>>> import numpy as np
>>> np.set_printoptions(precision=3, suppress=True, linewidth=200)
>>> rng = np.random.default_rng(9217)
>>> M = np.array([[2, 1, -2],
...     [-3, 1, -2],
...     [2, -1, -3],
...     [-2, 0, 1],
...     [-2, 0, 1],
...     [-2, 3, 3],
...     [-1, -2, -1],
...     [2, 0, -2]]) * (rng.random((8, 3)) < 0.3)
>>> print(M)
[[ 2  0  0]
 [ 0  0  0]
 [ 0  0 -3]
 [-2  0  1]
 [ 0  0  1]
 [-2  0  0]
 [-1 -2  0]
 [ 0  0  0]]
>>> # rows 1 and 7 are equal
>>> t = np.radians(60)
>>> R = np.eye(3)
>>> R[2, 2] = R[0, 0] = np.cos(t)
>>> R[2, 0], R[0, 2] = -np.sin(t), np.sin(t)
>>> print(R)
[[ 0.5    0.     0.866]
 [ 0.     1.     0.   ]
 [-0.866  0.     0.5  ]]
>>> B = M @ R.T
>>> print(round(np.linalg.det(R), 3), np.trace(R))
1.0 2.0
>>> print(B)
[[ 1.     0.    -1.732]
 [ 0.     0.     0.   ]
 [-2.598  0.    -1.5  ]
 [-0.134  0.     2.232]
 [ 0.866  0.     0.5  ]
 [-1.     0.     1.732]
 [-0.5   -2.     0.866]
 [ 0.     0.     0.   ]]
>>> print(round(float(np.linalg.norm(B[6], 1)), 3), round(np.linalg.norm(B[6], np.inf), 3))
3.366 2.0
>>> print(np.linalg.norm(B, axis=0))
[3.125 2.    3.773]
>>> print(np.round(np.linalg.norm(B, 1), 3), np.round(np.linalg.norm(B, np.inf), 3))
8.562 4.098
>>> print(np.linalg.norm(B, axis=1).argmax())
2
>>> vec = np.array([-1, 1, 2])
>>> a = np.maximum(M @ vec, 0)
>>> print(a)
[0 0 0 4 2 2 0 0]
>>> print(M.T @ a)
[-12   0   6]
>>> print(np.flatnonzero(a > 1e-9))
[3 4 5]
>>> J = np.load("sample18.npy")
>>> print(J)
[[2.822 5.399 6.55  3.04  4.573]
 [3.01  5.042 6.398 2.792 5.495]
 [3.138 4.609 5.833 2.364 5.175]
 [3.188 5.607 6.482 3.039 4.677]
 [3.035 5.02  5.575 3.032 4.916]
 [2.784 5.576 5.842 3.318 5.233]
 [3.569 5.569 6.066 2.628 4.837]
 [3.518 4.922 5.683 2.956 4.619]
 [2.614 4.993 5.87  2.967 5.163]
 [3.314 4.834 5.602 3.11  4.997]
 [2.789 4.941 6.052 2.94  5.215]
 [3.097 5.023 6.331 2.68  4.879]
 [3.794 4.964 5.718 2.754 4.525]
 [3.04  5.268 6.178 3.013 4.771]
 [0.909 2.71  6.331 4.286 9.691]
 [0.817 3.063 7.048 3.747 8.991]
 [0.973 3.141 6.549 4.163 9.021]
 [1.342 3.076 6.688 4.584 9.001]
 [0.824 3.032 7.073 3.955 8.716]
 [0.806 2.945 7.118 4.266 9.066]
 [1.063 3.112 6.661 4.072 9.325]
 [0.948 3.323 7.15  3.863 8.665]
 [0.683 2.884 7.049 4.251 8.923]
 [1.237 2.784 6.628 4.012 8.631]
 [1.035 2.751 7.31  4.015 8.239]
 [1.575 2.971 6.765 4.551 9.152]
 [1.556 2.745 7.489 4.483 8.899]
 [1.329 2.996 6.989 3.95  9.208]]
>>> Xs = J - J.mean(axis=0)
>>> V = np.linalg.svd(Xs)[2][:2]
>>> B = Xs - Xs @ V.T @ V
>>> print(np.linalg.norm(B, axis=1).round(6).argmax())
26
>>> print(round(np.linalg.norm(B) / np.linalg.norm(Xs), 3))
0.156
>>> print((Xs @ V.T).std(axis=0))
[2.64  0.356]
>>> print(np.diag(V.T @ V))
[0.332 0.225 0.726 0.063 0.654]
